$ ipython --no-banner

In [1]: import numpy as np

In [2]: from numpy import linalg as LA

In [3]: np.set_printoptions(suppress=True, linewidth=120)

In [4]: def rnd(a):
   ...:     return np.round(a, 3) + 0
   ...: 

In [5]: arr = np.cumsum(np.array([[2, 2, 0, 2, 3, 3, 1, 1, 0, 3],
   ...:     [2, 1, 2, 3, 0, 0, 1, 1, 0, 1],
   ...:     [1, 0, 3, 0, 2, 0, 2, 0, 1, 3],
   ...:     [2, 3, 0, 2, 2, 0, 1, 2, 0, 2],
   ...:     [1, 1, 0, 2, 3, 1, 2, 1, 1, 2],
   ...:     [0, 1, 2, 2, 2, 1, 3, 1, 0, 0],
   ...:     [1, 2, 2, 3, 3, 3, 2, 1, 1, 2],
   ...:     [2, 0, 3, 2, 0, 2, 2, 3, 2, 2],
   ...:     [2, 0, 0, 3, 2, 3, 1, 1, 3, 2],
   ...:     [2, 1, 3, 3, 0, 3, 0, 0, 3, 3],
   ...:     [3, 0, 1, 3, 1, 1, 0, 3, 1, 3],
   ...:     [0, 1, 3, 3, 0, 1, 3, 0, 1, 0],
   ...:     [0, 3, 2, 2, 0, 1, 3, 3, 2, 1],
   ...:     [1, 1, 2, 0, 2, 2, 2, 2, 2, 3],
   ...:     [0, 0, 2, 2, 2, 1, 1, 2, 2, 0]]), axis=0)

In [6]: print(arr)
[[ 2  2  0  2  3  3  1  1  0  3]
 [ 4  3  2  5  3  3  2  2  0  4]
 [ 5  3  5  5  5  3  4  2  1  7]
 [ 7  6  5  7  7  3  5  4  1  9]
 [ 8  7  5  9 10  4  7  5  2 11]
 [ 8  8  7 11 12  5 10  6  2 11]
 [ 9 10  9 14 15  8 12  7  3 13]
 [11 10 12 16 15 10 14 10  5 15]
 [13 10 12 19 17 13 15 11  8 17]
 [15 11 15 22 17 16 15 11 11 20]
 [18 11 16 25 18 17 15 14 12 23]
 [18 12 19 28 18 18 18 14 13 23]
 [18 15 21 30 18 19 21 17 15 24]
 [19 16 23 30 20 21 23 19 17 27]
 [19 16 25 32 22 22 24 21 19 27]]

In [7]: Y = np.c_[arr[:, :3] @ np.array([[2, 1, -1], [2, 0, 1], [1, 1, 0]]), np.array([2, -1, -3, 0, -2, 2, -3, 3, 1, -1, 3, 0, 1, -2, 2])]

In [8]: print(Y)
[[ 8  2  0  2]
 [16  6 -1 -1]
 [21 10 -2 -3]
 [31 12 -1  0]
 [35 13 -1 -2]
 [39 15  0  2]
 [47 18  1 -3]
 [54 23 -1  3]
 [58 25 -3  1]
 [67 30 -4 -1]
 [74 34 -7  3]
 [79 37 -6  0]
 [87 39 -3  1]
 [93 42 -3 -2]
 [95 44 -3  2]]

In [9]: print(LA.matrix_rank(Y))
4

In [10]: print(rnd(LA.norm(LA.qr(arr)[0].T @ Y, axis=0) ** 2 / ((Y ** 2).sum(axis=0) + 1e-12)))
[1.    1.    1.    0.572]

In [11]: print(rnd(LA.norm(Y - arr @ LA.lstsq(arr, Y)[0], axis=0)))
[0.    0.    0.    5.069]

In [12]: print(rnd(LA.lstsq(arr, Y[:, 0])[0]))
[2. 2. 1. 0. 0. 0. 0. 0. 0. 0.]

In [13]: print(rnd(LA.norm(arr, 2) / LA.norm(arr)))
0.994

In [14]: print(LA.cond(arr) > 100)
True

In [15]: print(rnd(np.abs(LA.svd(arr)[2][-1])))
[0.673 0.253 0.12  0.288 0.082 0.015 0.021 0.096 0.216 0.568]

In [16]: print(round(np.log10(LA.cond(arr))))
2

In [17]: Y = np.array([[3, 4],
    ...:     [2, 1],
    ...:     [4, 3],
    ...:     [5, 0],
    ...:     [0, 1],
    ...:     [4, 1],
    ...:     [1, 4],
    ...:     [1, 5],
    ...:     [1, 0],
    ...:     [5, 5]])

In [18]: print(np.vstack([arr, Y.T]).shape)
(17, 10)

In [19]: print(arr @ Y)
[[ 49  40]
 [ 87  69]
 [120 107]
 [155 144]
 [188 176]
 [216 203]
 [272 244]
 [325 296]
 [373 328]
 [438 364]
 [489 411]
 [526 434]
 [567 476]
 [609 524]
 [636 547]]

In [20]: print(Y.T @ arr.T)
[[ 49  87 120 155 188 216 272 325 373 438 489 526 567 609 636]
 [ 40  69 107 144 176 203 244 296 328 364 411 434 476 524 547]]

In [21]: print(LA.matrix_rank(np.vstack([arr, Y.T])))
10

In [22]: print(LA.matrix_rank(arr @ Y))
2

In [23]: m1 = np.load("mat.npy")

In [24]: print(m1)
[[0 0 0 0 0 0 0 0 0 0 1 0 0 0 0]
 [0 0 0 0 0 1 0 0 0 0 0 0 0 0 0]
 [0 0 0 0 0 0 0 0 0 1 0 0 0 0 0]
 [0 0 0 0 0 0 0 0 0 0 0 0 0 0 1]
 [0 0 0 0 0 0 1 0 0 0 0 0 0 0 0]
 [0 0 0 0 0 0 0 0 1 0 0 0 0 0 0]
 [0 0 0 0 0 0 0 1 0 0 0 0 0 0 0]
 [1 0 0 0 0 0 0 0 0 0 0 0 0 0 0]
 [0 0 0 0 0 0 0 0 0 0 0 1 0 0 0]
 [0 0 0 0 0 0 0 0 0 0 0 0 1 0 0]
 [0 0 0 0 1 0 0 0 0 0 0 0 0 0 0]
 [0 0 1 0 0 0 0 0 0 0 0 0 0 0 0]
 [0 0 0 0 0 0 0 0 0 0 0 0 0 1 0]
 [0 1 0 0 0 0 0 0 0 0 0 0 0 0 0]
 [0 0 0 1 0 0 0 0 0 0 0 0 0 0 0]]

In [25]: # 3 groups of indices that never mix

In [26]: print(rnd(LA.det(m1)))
1.0

In [27]: print(np.flatnonzero(LA.matrix_power((m1 != 0) + (m1.T != 0) + np.eye(15), 15)[6]))
[ 0  4  6  7 10]

In [28]: Q, r_ = LA.qr(m1)

In [29]: print(np.allclose(r_.T @ r_, m1.T @ m1))
True

In [30]: print(Q.shape, r_.shape)
(15, 15) (15, 15)

In [31]: print(abs(r_[0, 0]), rnd(LA.norm(m1[:, 0])))
1.0 1.0

In [32]: print(np.abs(np.diag(r_)))
[1. 1. 1. 1. 1. 1. 1. 1. 1. 1. 1. 1. 1. 1. 1.]

In [33]: rng = np.random.default_rng(81)

In [34]: z = rng.permutation(15)

In [35]: print(z)
[ 1 12  5 11  8 13  7  9 10  0  2  6  3  4 14]

In [36]: Y = m1[z][:, z]

In [37]: print(np.diag(Y))
[0 0 0 0 0 0 0 0 0 0 0 0 0 0 0]

In [38]: print(rnd(np.sort(np.abs(LA.eigvals(Y)))))
[1. 1. 1. 1. 1. 1. 1. 1. 1. 1. 1. 1. 1. 1. 1.]

In [39]: Y = m1 / LA.norm(m1, axis=1, keepdims=True)

In [40]: gram = Y @ Y.T

In [41]: print(rnd(LA.norm(Y, axis=1)))
[1. 1. 1. 1. 1. 1. 1. 1. 1. 1. 1. 1. 1. 1. 1.]

In [42]: print(m1.sum(axis=1))
[1 1 1 1 1 1 1 1 1 1 1 1 1 1 1]

In [43]: print(m1 @ np.ones(15))
[1. 1. 1. 1. 1. 1. 1. 1. 1. 1. 1. 1. 1. 1. 1.]

In [44]: pr = np.eye(15)[9]

In [45]: for _ in range(6):
    ...:     pr = pr @ m1
    ...:     print(pr.round(3))
    ...: 
[0. 0. 0. 0. 0. 0. 0. 0. 0. 0. 0. 0. 1. 0. 0.]
[0. 0. 0. 0. 0. 0. 0. 0. 0. 0. 0. 0. 0. 1. 0.]
[0. 1. 0. 0. 0. 0. 0. 0. 0. 0. 0. 0. 0. 0. 0.]
[0. 0. 0. 0. 0. 1. 0. 0. 0. 0. 0. 0. 0. 0. 0.]
[0. 0. 0. 0. 0. 0. 0. 0. 1. 0. 0. 0. 0. 0. 0.]
[0. 0. 0. 0. 0. 0. 0. 0. 0. 0. 0. 1. 0. 0. 0.]

In [46]: Y = np.array([[0, 5, -1, -5],
    ...:     [3, -3, 3, -3],
    ...:     [-5, -2, 3, 5],
    ...:     [4, -4, -4, -2],
    ...:     [2, 5, 4, -5],
    ...:     [3, -5, -3, -1]])

In [47]: W2 = np.array([[2, 0, 1, 0, -3, 2, 2, 1, -1, -2, 2, -2],
    ...:     [2, -3, 1, 0, 2, 1, -1, 0, 2, 0, 2, 2],
    ...:     [3, -3, -1, 2, -2, -1, -1, -1, 3, 1, -2, 0],
    ...:     [3, 3, -2, -3, 1, 0, -3, 0, -2, -2, -2, -3]])

In [48]: feats = Y @ W2

In [49]: print(feats)
[[ -8 -27  16  13   7   6  11   1  17   9  22  25]
 [  0  -9   3  15 -24   0  15   0   6   3   0  -3]
 [ 10  12 -20  -9  10 -15 -26  -8   0   3 -30  -9]
 [-18  18   8  -2 -14   8  22   8 -20  -8  12 -10]
 [ 11 -42  13  23  -9   5  10  -2  30  10  16  21]
 [-16  21   3  -3 -14   4  17   6 -20  -7   4 -13]]

In [50]: # looks like rank 4

In [51]: print(rnd(LA.norm(feats) ** 2 / LA.norm(feats, 2) ** 2))
1.717

In [52]: print(rnd(LA.norm(feats[0], 1)), rnd(LA.norm(feats[0], np.inf)))
162.0 27.0

In [53]: print(rnd(LA.norm(feats, axis=0)))
[29.411 59.017 30.116 31.89  34.612 19.131 43.532 13.    45.    17.664 42.426 37.749]

In [54]: print(rnd(LA.norm(feats, 1)), rnd(LA.norm(feats, np.inf)))
129.0 192.0

In [55]: print(feats[0] @ feats[4])
3105

In [56]: print(rnd(LA.norm(feats, axis=1)))
[53.889 34.205 52.726 47.244 67.007 43.428]

In [57]: print(LA.norm(feats, axis=1).argmax())
4

In [58]: Uu, sig, Vh = LA.svd(feats, full_matrices=False)

In [59]: print(np.abs(Uu[:, 0]).round(6).argmax())
4

In [60]: print(rnd(Uu.T @ Uu))
[[1. 0. 0. 0. 0. 0.]
 [0. 1. 0. 0. 0. 0.]
 [0. 0. 1. 0. 0. 0.]
 [0. 0. 0. 1. 0. 0.]
 [0. 0. 0. 0. 1. 0.]
 [0. 0. 0. 0. 0. 1.]]

In [61]: print(rnd(Vh @ Vh.T))
[[1. 0. 0. 0. 0. 0.]
 [0. 1. 0. 0. 0. 0.]
 [0. 0. 1. 0. 0. 0.]
 [0. 0. 0. 1. 0. 0.]
 [0. 0. 0. 0. 1. 0.]
 [0. 0. 0. 0. 0. 1.]]

In [62]: print(rnd(np.sqrt((sig ** 2).sum())), rnd(LA.norm(feats)))
124.346 124.346

In [63]: print(rnd(Uu.T @ feats @ Vh.T))
[[94.889  0.     0.     0.     0.     0.   ]
 [ 0.    72.226  0.     0.     0.     0.   ]
 [ 0.     0.    33.467  0.     0.     0.   ]
 [ 0.     0.     0.    11.017  0.     0.   ]
 [ 0.     0.     0.     0.     0.     0.   ]
 [ 0.     0.     0.     0.     0.     0.   ]]

In [64]: M = np.loadtxt("run11.csv", delimiter=",")

In [65]: print(M)
[[0. 1. 0. 1. 1. 1.]
 [1. 0. 0. 1. 1. 0.]
 [0. 0. 0. 0. 1. 1.]
 [1. 1. 0. 0. 1. 0.]
 [1. 1. 1. 1. 0. 0.]
 [1. 0. 1. 0. 0. 0.]]

In [66]: Y = arr + rng.integers(-2, 3, (15, 1)) @ rng.integers(-2, 3, (1, 10))

In [67]: print(Y)
[[ 0  4  2  2  1  7  1  1  4  3]
 [ 2  5  4  5  1  7  2  2  4  4]
 [ 7  1  3  5  7 -1  4  2 -3  7]
 [ 6  7  6  7  6  5  5  4  3  9]
 [ 9  6  4  9 11  2  7  5  0 11]
 [ 6 10  9 11 10  9 10  6  6 11]
 [ 9 10  9 14 15  8 12  7  3 13]
 [ 9 12 14 16 13 14 14 10  9 15]
 [15  8 10 19 19  9 15 11  4 17]
 [16 10 14 22 18 14 15 11  9 20]
 [17 12 17 25 17 19 15 14 14 23]
 [19 11 18 28 19 16 18 14 11 23]
 [19 14 20 30 19 17 21 17 13 24]
 [19 16 23 30 20 21 23 19 17 27]
 [20 15 24 32 23 20 24 21 17 27]]

In [68]: print(np.abs(Y - arr).sum(axis=1))
[16 16 16  8  8 16  0 16 16  8  8  8  8  0  8]

In [69]: print(rnd(LA.svd(Y - arr, compute_uv=False)))
[19.287  0.     0.     0.     0.     0.     0.     0.     0.     0.   ]

In [70]: print(Y - arr)
[[-2  2  2  0 -2  4  0  0  4  0]
 [-2  2  2  0 -2  4  0  0  4  0]
 [ 2 -2 -2  0  2 -4  0  0 -4  0]
 [-1  1  1  0 -1  2  0  0  2  0]
 [ 1 -1 -1  0  1 -2  0  0 -2  0]
 [-2  2  2  0 -2  4  0  0  4  0]
 [ 0  0  0  0  0  0  0  0  0  0]
 [-2  2  2  0 -2  4  0  0  4  0]
 [ 2 -2 -2  0  2 -4  0  0 -4  0]
 [ 1 -1 -1  0  1 -2  0  0 -2  0]
 [-1  1  1  0 -1  2  0  0  2  0]
 [ 1 -1 -1  0  1 -2  0  0 -2  0]
 [ 1 -1 -1  0  1 -2  0  0 -2  0]
 [ 0  0  0  0  0  0  0  0  0  0]
 [ 1 -1 -1  0  1 -2  0  0 -2  0]]
